In [1]: import numpy as np

In [2]: np.set_printoptions(precision=2, suppress=True, linewidth=200, legacy="1.25")

In [3]: mat = np.load("block14.npy")

In [4]: print(mat)
[[-0.77  0.6  -1.35]
 [ 0.6   0.8   0.45]
 [-1.35  0.45 -0.02]]

In [5]: Q, r_ = np.linalg.qr(mat)

In [6]: print(Q.shape, r_.shape)
(3, 3) (3, 3)

In [7]: print(Q @ r_)
[[-0.77  0.6  -1.35]
 [ 0.6   0.8   0.45]
 [-1.35  0.45 -0.02]]

In [8]: vals, evecs = np.linalg.eigh(mat)

In [9]: print(evecs @ np.diag(vals) @ evecs.T)
[[-0.77  0.6  -1.35]
 [ 0.6   0.8   0.45]
 [-1.35  0.45 -0.02]]

In [10]: print(np.round(evecs.T @ mat @ evecs, 2) + 0)
[[-2.    0.    0.  ]
 [ 0.    1.    0.  ]
 [ 0.    0.    1.01]]

In [11]: print(vals)
[-2.    1.    1.01]

In [12]: print(np.linalg.svd(mat, compute_uv=False))
[2.   1.01 1.  ]

In [13]: print(np.round(evecs.T @ evecs, 2) + 0)
[[1. 0. 0.]
 [0. 1. 0.]
 [0. 0. 1.]]

In [14]: print(np.unique(vals.round(6) + 0, return_counts=True)[1])
[1 1 1]

In [15]: print(np.round(np.linalg.norm(mat) ** 2 / np.linalg.norm(mat, 2) ** 2, 2))
1.51

In [16]: print(np.linalg.norm(mat, axis=0))
[1.67 1.1  1.42]

In [17]: U, sig, vt = np.linalg.svd(mat, full_matrices=False)

In [18]: print(np.round(vt @ vt.T, 2) + 0)
[[1. 0. 0.]
 [0. 1. 0.]
 [0. 0. 1.]]

In [19]: print(np.abs(U[:, 0]).round(6).argmax())
0

In [20]: print(np.abs(vt[0]))
[0.77 0.26 0.58]

In [21]: print(sig)
[2.   1.01 1.  ]

In [22]: print(np.round(U.T @ mat @ vt.T, 2) + 0)
[[2.   0.   0.  ]
 [0.   1.01 0.  ]
 [0.   0.   1.  ]]

In [23]: print(np.cumsum(sig ** 2) / np.sum(sig ** 2))
[0.66 0.83 1.  ]

In [24]: print(round(np.sqrt((sig ** 2).sum()), 2), round(np.linalg.norm(mat), 2))
2.45 2.45

In [25]: arr = np.array([[1, -1], [1, 0], [1, 1], [1, 2], [1, 3], [1, 4]])

In [26]: print(arr)
[[ 1 -1]
 [ 1  0]
 [ 1  1]
 [ 1  2]
 [ 1  3]
 [ 1  4]]

In [27]: x0 = np.array([1, 0])

In [28]: rhs = arr @ x0

In [29]: print(np.round(np.linalg.solve(arr.T @ arr, arr.T @ rhs), 2) + 0)
[1. 0.]

In [30]: rng = np.random.default_rng(281604)

In [31]: rhs = rhs + 0.05 * rng.normal(size=6)

In [32]: print(rhs)
[1.01 0.99 1.03 1.03 1.   0.92]

In [33]: c, *_ = np.linalg.lstsq(arr, rhs)

In [34]: print(np.round(arr.T @ (rhs - arr @ c), 2) + 0)
[0. 0.]

In [35]: print(round(float(np.linalg.norm(rhs - arr @ c)), 2))
0.08

In [36]: F = np.loadtxt("w.csv", delimiter=",")

In [37]: print(F)
[[ 1.5   4.48 -1.3 ]
 [-0.2  -0.59 -0.7 ]
 [ 0.8   2.43  2.1 ]
 [-0.3  -0.9   0.1 ]
 [-0.7  -2.1  -0.3 ]
 [-1.1  -3.29  2.4 ]
 [-0.3  -0.94 -0.4 ]
 [ 0.3   0.89  0.1 ]
 [ 0.6   1.82 -1.5 ]
 [-1.2  -3.62 -1.5 ]
 [ 1.2   3.6  -0.1 ]
 [-1.1  -3.3   0.7 ]
 [-0.1  -0.27 -0.3 ]
 [ 0.1   0.28  0.2 ]
 [-2.7  -8.09 -0.7 ]
 [-0.1  -0.31  0.7 ]
 [-0.4  -1.19  0.2 ]
 [ 0.4   1.22 -0.8 ]
 [-0.3  -0.88  1.  ]
 [-0.1  -0.33  0.5 ]
 [ 0.1   0.29 -0.6 ]
 [-0.8  -2.42 -1.  ]]

In [38]: gram = np.cov(F, rowvar=False)

In [39]: print(np.round(np.linalg.eigvalsh(gram)[::-1], 2) + 0)
[8.03 1.04 0.  ]

In [40]: print(F.std(axis=0))
[0.88 2.63 1.  ]

In [41]: print(np.median(F, axis=0))
[-0.15 -0.46 -0.2 ]

In [42]: print(gram)
[[ 0.8   2.41 -0.04]
 [ 2.41  7.23 -0.11]
 [-0.04 -0.11  1.05]]

In [43]: print(np.polyfit(F[:, 0], F[:, 2], 1))
[-0.05 -0.06]

In [44]: r0 = np.array([-1, 0, -1])

In [45]: print(np.polyval(r0, F[9]))
[ -2.44 -14.1   -3.25]

In [46]: print(np.cross(F[9, :3], F[19, :3]))
[-2.31  0.75  0.03]

In [47]: x0 = np.array([1, 0, 0])

In [48]: rhs = F @ x0

In [49]: print(rhs)
[ 1.5 -0.2  0.8 -0.3 -0.7 -1.1 -0.3  0.3  0.6 -1.2  1.2 -1.1 -0.1  0.1 -2.7 -0.1 -0.4  0.4 -0.3 -0.1  0.1 -0.8]

In [50]: print(np.round(np.linalg.solve(F.T @ F, F.T @ rhs), 2) + 0)
[1. 0. 0.]

In [51]: rhs = rhs + 0.05 * rng.normal(size=22)

In [52]: print(rhs)
[ 1.54 -0.21  0.62 -0.25 -0.65 -1.09 -0.24  0.29  0.66 -1.21  1.28 -1.04 -0.15  0.13 -2.71 -0.11 -0.38  0.47 -0.4  -0.14  0.16 -0.84]

In [53]: c, *_ = np.linalg.lstsq(F, rhs)

In [54]: print([round(float(np.linalg.norm(np.linalg.solve(F.T @ F + lam * np.eye(3), F.T @ rhs))), 2) for lam in (0, 1, 10, 100)])
[3.26, 0.32, 0.3, 0.2]
